$ python -q
>>> import numpy as np
>>> np.set_printoptions(precision=2, suppress=True, linewidth=100)
>>> def tidy(a):
...     return np.round(a, 2) + 0
... 
>>> B = np.array([[0.3], [0.8], [-1.1], [-0.2]])
>>> W2 = np.array([[-1.2, 0.2, 2.2, -0.2]])
>>> W0 = B @ W2
>>> tidy(W0)
array([[-0.36,  0.06,  0.66, -0.06],
       [-0.96,  0.16,  1.76, -0.16],
       [ 1.32, -0.22, -2.42,  0.22],
       [ 0.24, -0.04, -0.44,  0.04]])
>>> proj = np.triu(np.array([[-3, -3, -9, 0], [3, -3, -7, 0], [-4, 1, -3, -8], [-4, -9, -2, -3]]), 1) + np.eye(4)
>>> B = proj @ W0 @ np.linalg.inv(proj)
>>> tidy(np.linalg.det(B))
np.float64(0.0)
>>> tidy(np.poly(B))
array([1.  , 2.58, 0.  , 0.  , 0.  ])
>>> tidy(np.trace(B)), np.trace(W0)
(np.float64(-2.58), np.float64(-2.58))
>>> np.linalg.matrix_rank(B)
np.int64(1)
>>> np.einsum("ii->", W0)
np.float64(-2.58)
>>> tidy(np.linalg.det(W0[::-1]))
np.float64(0.0)
>>> tidy(np.linalg.eigvals(W0))
array([ 0.  , -2.58,  0.  ,  0.  ])
>>> tidy(np.poly(W0))
array([1.  , 2.58, 0.  , 0.  , 0.  ])
>>> arr = np.load("block13.npy")
>>> arr
array([[ 0.99,  0.95, -2.05],
       [ 1.  ,  0.97, -2.11],
       [ 1.04,  1.05, -2.03],
       [ 0.94,  0.99, -2.  ],
       [ 1.  ,  1.12, -2.1 ],
       [ 0.93,  0.99, -1.92],
       [ 1.04,  1.04, -2.05],
       [ 0.95,  0.98, -1.99],
       [ 0.92,  0.94, -1.92],
       [ 1.03,  1.06, -2.03],
       [ 1.06,  0.95, -1.96],
       [ 0.95,  1.06, -2.01],
       [ 1.  ,  1.  , -1.98],
       [-3.05,  1.05, -3.06],
       [-3.  ,  1.05, -2.98],
       [-3.01,  1.03, -3.04],
       [-2.97,  1.07, -2.97],
       [-2.95,  1.  , -2.99],
       [-3.02,  1.04, -2.93],
       [-2.97,  0.94, -2.97],
       [-2.97,  1.08, -2.97],
       [-2.98,  1.08, -3.  ],
       [-2.98,  0.99, -3.  ],
       [-2.97,  1.04, -2.93],
       [-3.  ,  0.92, -3.01],
       [-3.03,  1.04, -3.07]])
>>> cov = np.cov(arr, rowvar=False)
>>> tidy(cov)
array([[ 4.12, -0.02,  1.02],
       [-0.02,  0.  , -0.01],
       [ 1.02, -0.01,  0.25]])
>>> tidy(arr.std(axis=0))
array([1.99, 0.05, 0.49])
>>> tidy(np.linalg.eigvalsh(cov)[::-1])
array([4.37, 0.  , 0.  ])
>>> tidy(np.corrcoef(arr.T))
array([[ 1.  , -0.17,  0.99],
       [-0.17,  1.  , -0.2 ],
       [ 0.99, -0.2 ,  1.  ]])
>>> np.argwhere(np.triu(np.abs(np.corrcoef(arr.T)) > 0.8, 1))
array([[0, 2]])
>>> tidy(np.median(arr, axis=0))
array([-1.02,  1.04, -2.52])
>>> A = np.load("out0.npy")
>>> A
array([[-0.23, -0.02,  0.  ],
       [ 0.98,  0.2 ,  0.  ],
       [ 0.98,  0.2 ,  0.  ],
       [-0.95, -0.16,  0.  ],
       [ 0.6 ,  0.06,  0.  ],
       [-0.23, -0.02,  0.  ],
       [-0.23, -0.02,  0.  ],
       [-0.6 , -0.06,  0.  ],
       [-0.99, -0.22,  0.  ],
       [-0.43, -0.04,  0.  ],
       [ 0.23,  0.02,  0.  ],
       [-0.92, -0.14,  0.  ],
       [ 0.99,  0.24,  0.  ],
       [-1.  , -0.31,  0.  ],
       [ 0.6 ,  0.06,  0.  ],
       [ 1.  ,  0.45,  0.  ],
       [ 0.98,  0.2 ,  0.  ]])
>>> # row 2 repeats row 1
>>> r = np.linalg.matrix_rank(A)
>>> r
np.int64(2)
>>> N = np.linalg.svd(A)[2][r:].T
>>> [int(np.linalg.matrix_rank(np.delete(A, i, axis=0))) for i in range(17)]
[2, 2, 2, 2, 2, 2, 2, 2, 2, 2, 2, 2, 2, 2, 2, 2, 2]
>>> np.allclose(A @ N, 0)
True
>>> [int(np.linalg.matrix_rank(A[:, :j + 1])) for j in range(3)]
[1, 2, 2]
>>> A @ N
array([[0.],
       [0.],
       [0.],
       [0.],
       [0.],
       [0.],
       [0.],
       [0.],
       [0.],
       [0.],
       [0.],
       [0.],
       [0.],
       [0.],
       [0.],
       [0.],
       [0.]])
>>> N @ N.T
array([[0., 0., 0.],
       [0., 0., 0.],
       [0., 0., 1.]])
>>> np.linalg.matrix_rank(A.T @ A), np.linalg.matrix_rank(A @ A.T)
(np.int64(2), np.int64(2))
>>> [int(np.linalg.matrix_rank(A[:i])) for i in range(1, len(A) + 1)]
[1, 2, 2, 2, 2, 2, 2, 2, 2, 2, 2, 2, 2, 2, 2, 2, 2]
>>> B = np.array([[3, 8, 9], [9, 5, 2], [6, 8, 1]])
>>> np.linalg.matrix_rank(np.vstack([A, B.T]))
np.int64(3)
>>> vec = np.array([0, 2, 2])
>>> A * vec
array([[-0.  , -0.04,  0.  ],
       [ 0.  ,  0.4 ,  0.  ],
       [ 0.  ,  0.4 ,  0.  ],
       [-0.  , -0.32,  0.  ],
       [ 0.  ,  0.12,  0.  ],
       [-0.  , -0.04,  0.  ],
       [-0.  , -0.04,  0.  ],
       [-0.  , -0.12,  0.  ],
       [-0.  , -0.44,  0.  ],
       [-0.  , -0.08,  0.  ],
       [ 0.  ,  0.04,  0.  ],
       [-0.  , -0.28,  0.  ],
       [ 0.  ,  0.48,  0.  ],
       [-0.  , -0.62,  0.  ],
       [ 0.  ,  0.12,  0.  ],
       [ 0.  ,  0.9 ,  0.  ],
       [ 0.  ,  0.4 ,  0.  ]])
>>> np.linalg.norm(A @ vec) <= np.linalg.norm(A, 2) * np.linalg.norm(vec) + 1e-9
np.True_
>>> (A @ vec).argmax()
np.int64(15)
>>> M = np.load("dump.npy")
>>> M
array([[ 40,   0,   1,   2],
       [  0,  22,   1,   0],
       [  1,   0, -19,   1],
       [  1,   1,   0, -59]])
>>> rng = np.random.default_rng(680)
>>> lab = rng.permutation(4)
>>> B = M[:, lab] * rng.choice([-1, 1], 4)
>>> B
array([[ -1,   0,   2,  40],
       [ -1,  22,   0,   0],
       [ 19,   0,   1,   1],
       [  0,   1, -59,   1]])
>>> Uu, _, vt = np.linalg.svd(M.T @ B)
>>> tidy(Uu @ vt)
array([[ 0.,  0.,  0.,  1.],
       [ 0.,  1.,  0.,  0.],
       [-1.,  0.,  0.,  0.],
       [ 0.,  0.,  1.,  0.]])
>>> tidy(np.linalg.lstsq(M, B)[0])
array([[ 0.,  0.,  0.,  1.],
       [ 0.,  1.,  0.,  0.],
       [-1.,  0.,  0.,  0.],
       [ 0.,  0.,  1.,  0.]])
>>> np.allclose(M, M.T)
False
>>> M @ M
array([[1603,    2,   21,  -37],
       [   1,  484,    3,    1],
       [  22,    1,  362,  -76],
       [ -19,  -37,    2, 3483]])
>>> (M + M.T) / 2
array([[ 40. ,   0. ,   1. ,   1.5],
       [  0. ,  22. ,   0.5,   0.5],
       [  1. ,   0.5, -19. ,   0.5],
       [  1.5,   0.5,   0.5, -59. ]])
>>> np.trace(M)
np.int64(-16)
>>> np.allclose(M @ M.T, M.T @ M)
False
>>> t3 = np.stack([A, 3 * A, A[::-1]])
>>> tidy(np.einsum("bij,cij->bc", t3, t3))
array([[10.65, 31.95,  7.97],
       [31.95, 95.86, 23.91],
       [ 7.97, 23.91, 10.65]])
>>> np.linalg.matrix_rank(t3.reshape(3, -1))
np.int64(2)
>>> np.linalg.matrix_rank(t3)
array([2, 2, 2])
>>> vec = np.array([1, 3, 3, 1])
>>> target = M @ vec
>>> b, lr = np.zeros(4), 1 / np.linalg.norm(M, 2) ** 2
>>> for i in range(300):
...     b -= lr * M.T @ (M @ b - target)
...     if i % 50 == 0: print(i, round(np.linalg.norm(M @ b - target), 2))
... 
0 81.19
50 0.18
100 0.0
150 0.0
200 0.0
250 0.0
>>> tidy(np.linalg.cond(M))
np.float64(3.12)
>>> B = np.array([[-4, 5], [-3, 2], [5, -9], [3, -2]])
>>> np.einsum("ij,ij->i", M, M)
array([1605,  485,  363, 3483])
>>> np.linalg.matrix_rank(M @ B)
np.int64(2)
>>> np.linalg.matrix_rank(np.vstack([M, B.T]))
np.int64(4)
>>> np.vstack([M, B.T]).shape
(6, 4)
>>> m1 = np.array([[0, 3], [0, 1], [3, 0]])
>>> m1
array([[0, 3],
       [0, 1],
       [3, 0]])
>>> def softmax(z):
...     e = np.exp(z - z.max(axis=-1, keepdims=True))
...     return e / e.sum(axis=-1, keepdims=True)
... 
>>> tidy(softmax(m1[2]))
array([0.95, 0.05])
>>> tidy(softmax(m1).sum(axis=1))
array([1., 1., 1.])
>>> tidy(softmax(10 * m1[2]))
array([1., 0.])
>>> scores = m1 @ m1.T / np.sqrt(2)
>>> tidy(softmax(scores))
array([[0.98, 0.01, 0.  ],
       [0.73, 0.18, 0.09],
       [0.  , 0.  , 1.  ]])
>>> tidy(softmax(scores + np.triu(np.full(scores.shape, -np.inf), 1)))
array([[1. , 0. , 0. ],
       [0.8, 0.2, 0. ],
       [0. , 0. , 1. ]])
>>> tidy(softmax(scores)[2] @ m1)
array([2.99, 0.01])
>>> B = m1 + rng.integers(-2, 3, (3, 1)) @ rng.integers(-2, 3, (1, 2))
>>> B
array([[ 1,  2],
       [ 2, -1],
       [ 2,  1]])
>>> np.linalg.matrix_rank(B - m1, tol=1e-8)
np.int64(1)
>>> vec = np.array([0, -3])
>>> target = B @ vec
>>> tidy(np.linalg.lstsq(B, target)[0])
array([ 0., -3.])
>>> tidy(np.linalg.solve(B.T @ B, B.T @ target))
array([ 0., -3.])
>>> target = target + 0.05 * rng.normal(size=3)
>>> tidy(target)
array([-5.96,  2.95, -2.93])
>>> b, *_ = np.linalg.lstsq(B, target)
>>> tidy(b)
array([ 0.  , -2.97])
>>> [round(float(np.linalg.norm(np.linalg.solve(B.T @ B + lam * np.eye(2), B.T @ target))), 2) for lam in (0, 1, 10, 100)]
[2.97, 2.52, 1.11, 0.17]
>>> b.round()
array([ 0., -3.])
>>> tidy(B.T @ (target - B @ b))
array([0., 0.])
>>> vec = np.array([-3, 3])
>>> (m1 @ vec).argmax()
np.int64(0)
>>> m1 @ (2 * vec)
array([ 18,   6, -18])
>>> m1 @ np.eye(2)[0]
array([0., 0., 3.])
>>> m1 * vec
array([[ 0,  9],
       [ 0,  3],
       [-9,  0]])
